$ python -q
>>> import numpy as np
>>> np.set_printoptions(precision=1, suppress=True, linewidth=160, sign=" ")
>>> X = np.loadtxt("w.csv", delimiter=",")
>>> X
array([[-0.8, -0.6,  2.1, -1. ],
       [ 0.8, -1. ,  3.3, -1.4],
       [-1.6,  0.8,  2.6, -1. ],
       [-0.4, -1.7, -0.5,  0.1],
       [-1.1, -0.9,  0.6, -0.3],
       [-0.6, -1.2, -0.4,  0.3],
       [ 0.3,  0.4, -1.6,  0.5],
       [-0.2,  0.6,  0.4, -0.2],
       [-0.1,  0.2,  0.2, -0.2],
       [ 0.8, -1.9, -1.9,  0.8],
       [-1.1,  0. ,  0.7, -0.2],
       [ 0.8, -0.8, -0.8,  0.5],
       [ 1.1, -0.2,  1.2, -0.8],
       [-0.3,  0.3,  4.1, -1.9],
       [ 0.6,  0.5,  1.2, -0.8],
       [ 0.4,  0.7,  2.9, -1.2],
       [ 1.5, -2. , -1.1,  0.7],
       [ 1.4, -0.1, -1. ,  0.5],
       [-1.4,  0.8, -3.3,  1.7]])
>>> def softmax(z):
...     e = np.exp(z - z.max(axis=-1, keepdims=True))
...     return e / e.sum(axis=-1, keepdims=True)
... 
>>> softmax(X).sum(axis=1)
array([ 1.,  1.,  1.,  1.,  1.,  1.,  1.,  1.,  1.,  1.,  1.,  1.,  1.,  1.,  1.,  1.,  1.,  1.,  1.])
>>> softmax(X[4])
array([ 0.1,  0.1,  0.6,  0.2])
>>> softmax(X[4] + 5)
array([ 0.1,  0.1,  0.6,  0.2])
>>> S = X @ X.T / np.sqrt(4)
>>> softmax(S).round(6).argmax(axis=1)
array([ 13,  13,  13,   9,  13,   9,  18,  13,  13,   9,   2,   9,   1,  13,  13,  13,  16,  16,  18])
>>> print(softmax(S)[4] @ X)
[-0.4 -0.3  1.5 -0.7]
>>> B = np.c_[X[:, :2] @ np.array([[2, 4], [5, 9]]), np.array([5, 0, 4, 0, -2, -5, -1, 4, -2, 2, -4, 2, -4, -2, -5, 5, -2, 4, -5])]
>>> B
array([[ -4.6,  -8.6,   5. ],
       [ -3.4,  -5.8,   0. ],
       [  0.8,   0.8,   4. ],
       [ -9.3, -16.9,   0. ],
       [ -6.7, -12.5,  -2. ],
       [ -7.2, -13.2,  -5. ],
       [  2.6,   4.8,  -1. ],
       [  2.6,   4.6,   4. ],
       [  0.8,   1.4,  -2. ],
       [ -7.9, -13.9,   2. ],
       [ -2.2,  -4.4,  -4. ],
       [ -2.4,  -4. ,   2. ],
       [  1.2,   2.6,  -4. ],
       [  0.9,   1.5,  -2. ],
       [  3.7,   6.9,  -5. ],
       [  4.3,   7.9,   5. ],
       [ -7. , -12. ,  -2. ],
       [  2.3,   4.7,   4. ],
       [  1.2,   1.6,  -5. ]])
>>> np.linalg.matrix_rank(np.c_[X, B])
np.int64(5)
>>> np.round(np.linalg.lstsq(X, B[:, 0])[0], 1) + 0
array([ 2.,  5.,  0.,  0.])
>>> cov = B.T @ B
>>> np.linalg.svd(B, compute_uv=False) ** 2
array([ 1684.4,   225.6,     0.6])
>>> np.linalg.matrix_rank(cov)
np.int64(3)
>>> (B @ B.T).shape
(19, 19)
>>> print(np.linalg.eigvalsh(cov)[::-1])
[ 1684.4   225.6     0.6]
>>> print(np.allclose(cov, cov.T))
True
>>> np.round(np.trace(cov), 1), round((B ** 2).sum(), 1)
(np.float64(1910.7), np.float64(1910.7))
>>> x = np.array([5, 5, -2, 4])
>>> target = X @ x
>>> np.linalg.solve(X.T @ X, X.T @ target)
array([ 5.,  5., -2.,  4.])
>>> np.round(np.linalg.pinv(X) @ X, 1) + 0
array([[ 1.,  0.,  0.,  0.],
       [ 0.,  1.,  0.,  0.],
       [ 0.,  0.,  1.,  0.],
       [ 0.,  0.,  0.,  1.]])
>>> rng = np.random.default_rng(31332)
>>> target = target + 0.1 * rng.normal(size=19)
>>> target
array([-15.4, -13.2, -13.3,  -9.2, -12.3,  -7. ,   8.6,   0.2,  -0.6,   1.6,  -7.7,   3.7,  -1. , -16. ,  -0.3,  -5.1,   2.5,  10.4,  10.3])
>>> c, *_ = np.linalg.lstsq(X, target)
>>> c
array([ 5.,  5., -2.,  4.])
>>> [round(float(np.linalg.norm(np.linalg.solve(X.T @ X + lam * np.eye(4), X.T @ target))), 2) for lam in (0, 1, 10, 100)]
[8.39, 7.29, 4.79, 1.7]
>>> print(np.round(X.T @ (target - X @ c), 1) + 0)
[ 0.  0.  0.  0.]
>>> c.round()
array([ 5.,  5., -2.,  4.])
>>> q, r_ = np.linalg.qr(X)
>>> print(np.abs(np.diag(r_)))
[ 4.   4.   8.3  0.6]
>>> np.round(np.trace(q @ q.T), 1)
np.float64(4.0)
>>> r_
array([[ 4. , -1.3, -0.8,  0.2],
       [ 0. ,  4. ,  1.1, -0.6],
       [ 0. ,  0. , -8.3,  3.8],
       [ 0. ,  0. ,  0. ,  0.6]])
>>> np.round(q @ r_, 1) + 0
array([[-0.8, -0.6,  2.1, -1. ],
       [ 0.8, -1. ,  3.3, -1.4],
       [-1.6,  0.8,  2.6, -1. ],
       [-0.4, -1.7, -0.5,  0.1],
       [-1.1, -0.9,  0.6, -0.3],
       [-0.6, -1.2, -0.4,  0.3],
       [ 0.3,  0.4, -1.6,  0.5],
       [-0.2,  0.6,  0.4, -0.2],
       [-0.1,  0.2,  0.2, -0.2],
       [ 0.8, -1.9, -1.9,  0.8],
       [-1.1,  0. ,  0.7, -0.2],
       [ 0.8, -0.8, -0.8,  0.5],
       [ 1.1, -0.2,  1.2, -0.8],
       [-0.3,  0.3,  4.1, -1.9],
       [ 0.6,  0.5,  1.2, -0.8],
       [ 0.4,  0.7,  2.9, -1.2],
       [ 1.5, -2. , -1.1,  0.7],
       [ 1.4, -0.1, -1. ,  0.5],
       [-1.4,  0.8, -3.3,  1.7]])
>>> mat = np.loadtxt("out11.csv", delimiter=",")
>>> mat.round(1) + 0
array([[ 0.7,  0.1,  0. ,  0. , -0.1,  0.4, -0.1,  0.1,  0. ,  0. ,  0.1, -0.1],
       [ 0.1,  0. ,  0. ,  0.1,  0.1,  0. , -0.1,  0.1,  0.1,  0. ,  0. , -0.1],
       [ 0. ,  0. ,  0.2,  0. ,  0.1,  0. ,  0. ,  0.3, -0.1,  0. , -0.2, -0.1],
       [ 0. ,  0.1,  0. ,  0.6,  0.3,  0.1, -0.3, -0.2,  0. , -0.2, -0.2,  0. ],
       [-0.1,  0.1,  0.1,  0.3,  0.3, -0.1, -0.2,  0.2,  0.2, -0.1,  0. , -0.1],
       [ 0.4,  0. ,  0. ,  0.1, -0.1,  0.3,  0. ,  0. , -0.2,  0. , -0.1,  0.1],
       [-0.1, -0.1,  0. , -0.3, -0.2,  0. ,  0.2,  0. , -0.2,  0.1, -0.1, -0.2],
       [ 0.1,  0.1,  0.3, -0.2,  0.2,  0. ,  0. ,  0.8,  0.1,  0. ,  0. ,  0.1],
       [ 0. ,  0.1, -0.1,  0. ,  0.2, -0.2, -0.2,  0.1,  0.4,  0. ,  0.4,  0. ],
       [ 0. ,  0. ,  0. , -0.2, -0.1,  0. ,  0.1,  0. ,  0. ,  0.1,  0.1,  0. ],
       [ 0.1,  0. , -0.2, -0.2,  0. , -0.1, -0.1,  0. ,  0.4,  0.1,  0.6,  0. ],
       [-0.1, -0.1, -0.1,  0. , -0.1,  0.1, -0.2,  0.1,  0. ,  0. ,  0. ,  0.9]])
>>> # equal to its transpose
>>> dist = np.linalg.norm(X[:, None] - X[None], axis=-1)
>>> print(dist[16].round(6).argsort(kind="stable")[:4])
[ 16   9  11  17]
>>> print(np.unravel_index(dist.round(6).argmax(), dist.shape))
(np.int64(13), np.int64(18))
>>> dist[16]
array([ 4.5,  5. ,  5.8,  2.1,  3.4,  2.4,  2.7,  3.6,  3.1,  1.1,  3.8,  1.4,  3.3,  6.5,  3.8,  5.3,  0. ,  1.9,  4.7])
>>> np.linalg.norm(X - X.mean(axis=0), axis=1)
array([ 2. ,  3.3,  3. ,  1.8,  1.3,  1.5,  2.3,  0.9,  0.6,  3.1,  1.2,  1.7,  1.5,  4.1,  1.4,  2.9,  2.9,  2.1,  4.6])
>>> dist.shape
(19, 19)
>>> np.linalg.norm(X, axis=1)
array([ 2.5,  3.8,  3.3,  1.8,  1.6,  1.4,  1.7,  0.8,  0.4,  2.9,  1.3,  1.5,  1.8,  4.5,  1.6,  3.2,  2.8,  1.8,  4. ])
>>> np.linalg.matrix_rank(dist ** 2)
np.int64(6)
>>> np.flatnonzero(dist[16] < dist.mean() / 2)
array([  9,  11,  16])
>>> print(dist[:5, :5])
[[ 0.   2.1  1.7  3.1  1.7]
 [ 2.1  0.   3.1  4.3  3.5]
 [ 1.7  3.1  0.   4.3  2.8]
 [ 3.1  4.3  4.3  0.   1.6]
 [ 1.7  3.5  2.8  1.6  0. ]]
>>> Uu, s = np.linalg.svd(mat)
Traceback (most recent call last):
  File "<python-input-52>", line 1, in <module>
    Uu, s = np.linalg.svd(mat)
    ^^^^^
ValueError: too many values to unpack (expected 2)
>>> Uu, s, VT = np.linalg.svd(mat, full_matrices=False)
>>> np.round(s / s[0], 1) + 0
array([ 1.,  1.,  1.,  1.,  1.,  0.,  0.,  0.,  0.,  0.,  0.,  0.])
>>> s.round(1) + 0
array([ 1.,  1.,  1.,  1.,  1.,  0.,  0.,  0.,  0.,  0.,  0.,  0.])
>>> print(np.allclose(Uu * s @ VT, mat))
True
>>> np.round(Uu.T @ Uu, 1) + 0
array([[ 1.,  0.,  0.,  0.,  0.,  0.,  0.,  0.,  0.,  0.,  0.,  0.],
       [ 0.,  1.,  0.,  0.,  0.,  0.,  0.,  0.,  0.,  0.,  0.,  0.],
       [ 0.,  0.,  1.,  0.,  0.,  0.,  0.,  0.,  0.,  0.,  0.,  0.],
       [ 0.,  0.,  0.,  1.,  0.,  0.,  0.,  0.,  0.,  0.,  0.,  0.],
       [ 0.,  0.,  0.,  0.,  1.,  0.,  0.,  0.,  0.,  0.,  0.,  0.],
       [ 0.,  0.,  0.,  0.,  0.,  1.,  0.,  0.,  0.,  0.,  0.,  0.],
       [ 0.,  0.,  0.,  0.,  0.,  0.,  1.,  0.,  0.,  0.,  0.,  0.],
       [ 0.,  0.,  0.,  0.,  0.,  0.,  0.,  1.,  0.,  0.,  0.,  0.],
       [ 0.,  0.,  0.,  0.,  0.,  0.,  0.,  0.,  1.,  0.,  0.,  0.],
       [ 0.,  0.,  0.,  0.,  0.,  0.,  0.,  0.,  0.,  1.,  0.,  0.],
       [ 0.,  0.,  0.,  0.,  0.,  0.,  0.,  0.,  0.,  0.,  1.,  0.],
       [ 0.,  0.,  0.,  0.,  0.,  0.,  0.,  0.,  0.,  0.,  0.,  1.]])
>>> Uu.shape, s.shape, VT.shape
((12, 12), (12,), (12, 12))
>>> np.round(Uu.T @ mat @ VT.T, 1) + 0
array([[ 1.,  0.,  0.,  0.,  0.,  0.,  0.,  0.,  0.,  0.,  0.,  0.],
       [ 0.,  1.,  0.,  0.,  0.,  0.,  0.,  0.,  0.,  0.,  0.,  0.],
       [ 0.,  0.,  1.,  0.,  0.,  0.,  0.,  0.,  0.,  0.,  0.,  0.],
       [ 0.,  0.,  0.,  1.,  0.,  0.,  0.,  0.,  0.,  0.,  0.,  0.],
       [ 0.,  0.,  0.,  0.,  1.,  0.,  0.,  0.,  0.,  0.,  0.,  0.],
       [ 0.,  0.,  0.,  0.,  0.,  0.,  0.,  0.,  0.,  0.,  0.,  0.],
       [ 0.,  0.,  0.,  0.,  0.,  0.,  0.,  0.,  0.,  0.,  0.,  0.],
       [ 0.,  0.,  0.,  0.,  0.,  0.,  0.,  0.,  0.,  0.,  0.,  0.],
       [ 0.,  0.,  0.,  0.,  0.,  0.,  0.,  0.,  0.,  0.,  0.,  0.],
       [ 0.,  0.,  0.,  0.,  0.,  0.,  0.,  0.,  0.,  0.,  0.,  0.],
       [ 0.,  0.,  0.,  0.,  0.,  0.,  0.,  0.,  0.,  0.,  0.,  0.],
       [ 0.,  0.,  0.,  0.,  0.,  0.,  0.,  0.,  0.,  0.,  0.,  0.]])
>>> w1 = np.array([[2, 1, 3, -1, -1],
...     [1, 1, 3, -2, 1],
...     [3, 3, 3, -3, -1],
...     [2, 2, -2, -2, 0],
...     [-2, 2, 3, 3, -3],
...     [-2, -1, 0, 2, -1],
...     [-1, -1, 1, 2, -1],
...     [-1, -1, -2, 1, -1],
...     [-1, -3, 3, 0, -3],
...     [3, -3, 3, 2, -3],
...     [0, 2, -3, 0, -2],
...     [1, 2, 3, 0, 1]])
>>> c = np.array([3, 4, 7, 4, -4])
>>> hid = np.maximum(mat @ w1 + c, 0)
>>> print(hid)
[[ 4.2  4.7  8.5  3.2  0. ]
 [ 3.1  4.4  7.3  3.7  0. ]
 [ 3.   4.4  7.2  3.8  0. ]
 [ 3.5  6.2  7.2  2.4  0. ]
 [ 2.8  5.2  7.1  3.4  0. ]
 [ 3.9  4.7  8.   3.5  0. ]
 [ 2.8  2.6  6.4  4.7  0. ]
 [ 2.5  4.1  8.   4.6  0. ]
 [ 2.5  4.1  6.9  4.   0. ]
 [ 2.9  3.1  6.8  4.5  0. ]
 [ 2.6  3.2  7.   4.4  0. ]
 [ 3.1  5.   8.5  4.5  0. ]]
>>> np.linalg.matrix_rank(hid)
np.int64(4)
>>> (hid > 0).astype(int)
array([[ 1,  1,  1,  1,  0],
       [ 1,  1,  1,  1,  0],
       [ 1,  1,  1,  1,  0],
       [ 1,  1,  1,  1,  0],
       [ 1,  1,  1,  1,  0],
       [ 1,  1,  1,  1,  0],
       [ 1,  1,  1,  1,  0],
       [ 1,  1,  1,  1,  0],
       [ 1,  1,  1,  1,  0],
       [ 1,  1,  1,  1,  0],
       [ 1,  1,  1,  1,  0],
       [ 1,  1,  1,  1,  0]])
>>> (hid > 0).mean(axis=0)
array([ 1.,  1.,  1.,  1.,  0.])
>>> basis = np.array([[5, 3, 4], [3, 0, 7], [2, 6, 5], [6, 8, 6], [8, 0, 4]])
>>> (hid @ basis).round(6).argmax(axis=1)
array([ 2,  2,  2,  2,  2,  2,  2,  2,  2,  2,  2,  2])
